In [1]: import numpy as np

In [2]: np.set_printoptions(suppress=True, linewidth=200)

In [3]: B = np.array([[8, 4], [-2, -4]])

In [4]: basis = np.array([[1, 0], [3, 0]])

In [5]: A = np.kron(B, basis)

In [6]: print(A)
[[  8   0   4   0]
 [ 24   0  12   0]
 [ -2   0  -4   0]
 [ -6   0 -12   0]]

In [7]: print(np.linalg.lstsq(A[:-1].T, A[-1])[2])
2

In [8]: print(np.abs(np.diag(np.linalg.qr(A)[1])) > 1e-9)
[ True False  True False]

In [9]: print(round(float(np.trace(np.linalg.pinv(A) @ A)), 3))
2.0

In [10]: print(np.unique(A.round(6), axis=0).shape)
(4, 4)

In [11]: W0 = np.load("data.npy")

In [12]: print(W0)
[[0 0 0 1 1 0 0]
 [0 0 1 0 0 1 1]
 [0 1 0 0 0 0 0]
 [1 0 0 0 0 0 0]
 [1 0 0 0 0 1 1]
 [0 1 0 0 1 0 0]
 [0 1 0 0 1 0 0]]

In [13]: print(np.round(np.linalg.norm(W0), 3))
3.742

In [14]: print(np.round(W0.mean(axis=0), 3))
[0.286 0.429 0.143 0.143 0.429 0.286 0.286]

In [15]: print(W0.sum(axis=1))
[2 3 1 1 3 2 2]

In [16]: np.linalg.rank(W0)
---------------------------------------------------------------------------
AttributeError                            Traceback (most recent call last)
Cell In[16], line 1
----> 1 np.linalg.rank(W0)

AttributeError: module 'numpy.linalg' has no attribute 'rank'

In [17]: feats = np.load("out1.npy")

In [18]: print(feats)
[[-1  0  1  2  3  4  5  6  7]
 [ 8  9 10 11 12 13 14 15 16]
 [17 18 19 20 21 22 23 24 25]
 [26 27 28 29 30 31 32 33 34]
 [35 36 37 38 39 40 41 42 43]
 [44 45 46 47 48 49 50 51 52]]

In [19]: r = np.linalg.matrix_rank(feats)

In [20]: print(r)
2

In [21]: null = np.linalg.svd(feats)[2][r:].T

In [22]: print(null.shape)
(9, 7)

In [23]: U, sig, VT = np.linalg.svd(feats)

In [24]: V = VT[:(sig > 1e-8).sum()]

In [25]: rng = np.random.default_rng(3007)

In [26]: vec = feats[1] + -1 * feats[2] + rng.integers(2) * np.eye(9)[5]

In [27]: print(vec)
[-9. -9. -9. -9. -9. -8. -9. -9. -9.]

In [28]: print(np.round(np.diag(V.T @ V), 3))
[0.378 0.261 0.178 0.128 0.111 0.128 0.178 0.261 0.378]
